$ python -q
>>> import numpy as np
>>> import numpy.linalg as la
>>> np.set_printoptions(precision=2, suppress=True, linewidth=120, legacy="1.25")
>>> def tidy(a):
...     return np.round(a, 2) + 0
... 
>>> B = np.array([[-1, -1, -1], [-1, 1, 2], [-2, 1, -2]])
>>> basis = np.array([[1]])
>>> data = np.block([[B, np.zeros((3, 1))], [np.zeros((1, 3)), basis]])
>>> print(data)
[[-1. -1. -1.  0.]
 [-1.  1.  2.  0.]
 [-2.  1. -2.  0.]
 [ 0.  0.  0.  1.]]
>>> O = data.astype(float).copy()
>>> for j in range(4):
...     O[:, j] -= O[:, :j] @ (O[:, :j].T @ O[:, j])
...     O[:, j] /= la.norm(O[:, j])
... 
>>> print(tidy(O.T @ O))
[[1. 0. 0. 0.]
 [0. 1. 0. 0.]
 [0. 0. 1. 0.]
 [0. 0. 0. 1.]]
>>> print(tidy(O.T @ data))
[[ 2.45 -0.82  1.22  0.  ]
 [ 0.    1.53  1.31  0.  ]
 [ 0.    0.    2.41  0.  ]
 [ 0.    0.    0.    1.  ]]
>>> print(np.einsum("ij,ji->", data, data))
17.0
>>> print(tidy(la.eigvals(data)))
[ 2.3 -1.3 -3.   1. ]
>>> print(tidy(la.eigvals(data).sum().real))
-1.0
>>> print(tidy(la.det(data.T)))
9.0
>>> print(tidy(np.poly(data)))
[ 1.  1. -8. -3.  9.]
>>> ev, evecs = la.eig(data)
>>> print(tidy(np.sort(la.eigvals(la.inv(data)))))
[-0.77 -0.33  0.43  1.  ]
>>> print(tidy(np.sort(la.eigvals(data @ data))))
[1.  1.7 5.3 9. ]
>>> print(tidy(np.prod(ev)))
9.0
>>> print(tidy(ev))
[ 2.3 -1.3 -3.   1. ]
>>> F = np.tril(np.array([[7, 3, 5, 7], [8, 6, 6, 7], [4, 9, 1, 6], [5, 2, 2, 5]]), -1) + np.eye(4, dtype=int)
>>> print(F)
[[1 0 0 0]
 [8 1 0 0]
 [4 9 1 0]
 [5 2 2 1]]
>>> left, s, VT = la.svd(F)
>>> print(tidy(s))
[12.39  6.42  1.81  0.01]
>>> B = left[:, :3] @ np.diag(s[:3]) @ VT[:3]
>>> print(tidy(B))
[[1.   0.   0.   0.01]
 [8.   1.   0.   0.  ]
 [4.   9.   1.   0.  ]
 [5.   2.   2.   1.  ]]
>>> print(tidy(np.abs(F - B).max()))
0.01
>>> print(la.matrix_rank(B))
3
>>> W1 = np.array([[-4, 0, -5, 3], [1, 2, 0, 3], [-4, 5, -4, 4], [-1, -1, 3, -5]])
>>> beta = np.array([-1, 0, 1, 1])
>>> act = np.maximum(F @ W1 + beta, 0)
>>> print(la.matrix_rank(act))
2
>>> print((act > 0).astype(int))
[[0 0 0 1]
 [0 1 0 1]
 [0 1 0 1]
 [0 1 0 1]]
>>> print((act > 0).mean(axis=0))
[0.   0.75 0.   1.  ]
>>> basis = np.array([[2, 3, 3], [1, 2, 3], [2, 1, 0], [0, 2, 1]])
>>> print((act @ basis).round(6).argmax(axis=1))
[1 1 1 1]
>>> print(W1 @ basis)
[[-18 -11  -9]
 [  4  13  12]
 [-11   2   7]
 [  3 -12 -11]]
>>> print(act @ basis)
[[  0   8   4]
 [  2  60  34]
 [ 23 134 113]
 [ 13  76  64]]
